% ipython --no-banner

In [1]: import numpy as np

In [2]: np.set_printoptions(precision=4, suppress=True, linewidth=200)

In [3]: def rnd(a):
   ...:     return np.round(a, 4) + 0
   ...: 

In [4]: J = np.loadtxt("x.csv", delimiter=",")

In [5]: J
Out[5]: 
array([[-2.0214, -0.6345,  0.357 , -4.4939],
       [-0.4602, -1.148 , -1.9093, -3.1315],
       [-0.495 , -2.2726, -3.9134, -2.285 ],
       [-0.7284,  2.1986,  4.0024,  0.0377],
       [-1.9998,  2.1772,  3.624 , -1.7306],
       [-2.6859,  1.9219,  4.2211, -4.4594],
       [ 1.6158,  0.3835, -0.2897,  3.6798],
       [-2.6411,  2.2122,  4.1339, -4.6124],
       [-0.183 ,  1.9982,  3.9918, -0.0145]])

In [6]: other = J / np.sqrt((J ** 2).mean(axis=1, keepdims=True))

In [7]: np.linalg.matrix_rank(J - J.mean(axis=1, keepdims=True))
Out[7]: np.int64(3)

In [8]: m1 = np.load("arr.npy")

In [9]: print(m1)
[[0 2 0]
 [2 0 0]
 [0 0 0]
 [0 0 0]
 [0 0 0]]

In [10]: theta = np.radians(90)

In [11]: R = np.eye(3)

In [12]: R[1, 1] = R[2, 2] = np.cos(theta)

In [13]: R[1, 2], R[2, 1] = -np.sin(theta), np.sin(theta)

In [14]: rnd(R)
Out[14]: 
array([[ 1.,  0.,  0.],
       [ 0.,  0., -1.],
       [ 0.,  1.,  0.]])

In [15]: other = m1 @ R.T

In [16]: rnd(np.linalg.det(R)), np.trace(R)
Out[16]: (np.float64(1.0), np.float64(1.0))

In [17]: rnd(np.linalg.svd(m1, compute_uv=False)), rnd(np.linalg.svd(other, compute_uv=False))
Out[17]: (array([2., 2., 0.]), array([2., 2., 0.]))

In [18]: print(np.argsort(-np.linalg.norm(m1, axis=0).round(6), kind="stable")[:3])
[0 1 2]

In [19]: np.linalg.matrix_rank(m1, rtol=0.1)
Out[19]: np.int64(2)

In [20]: rank = np.linalg.matrix_rank(m1)

In [21]: rank
Out[21]: np.int64(2)

In [22]: N = np.linalg.svd(m1)[2][rank:].T

In [23]: np.allclose(m1 @ N, 0)
Out[23]: True

In [24]: N[:, 0] / N[np.abs(N[:, 0]).round(6).argmax(), 0]
Out[24]: array([0., 0., 1.])

In [25]: m1 @ N
Out[25]: 
array([[0.],
       [0.],
       [0.],
       [0.],
       [0.]])

In [26]: [int(np.linalg.matrix_rank(m1[:i])) for i in range(1, len(m1) + 1)]
Out[26]: [1, 2, 2, 2, 2]
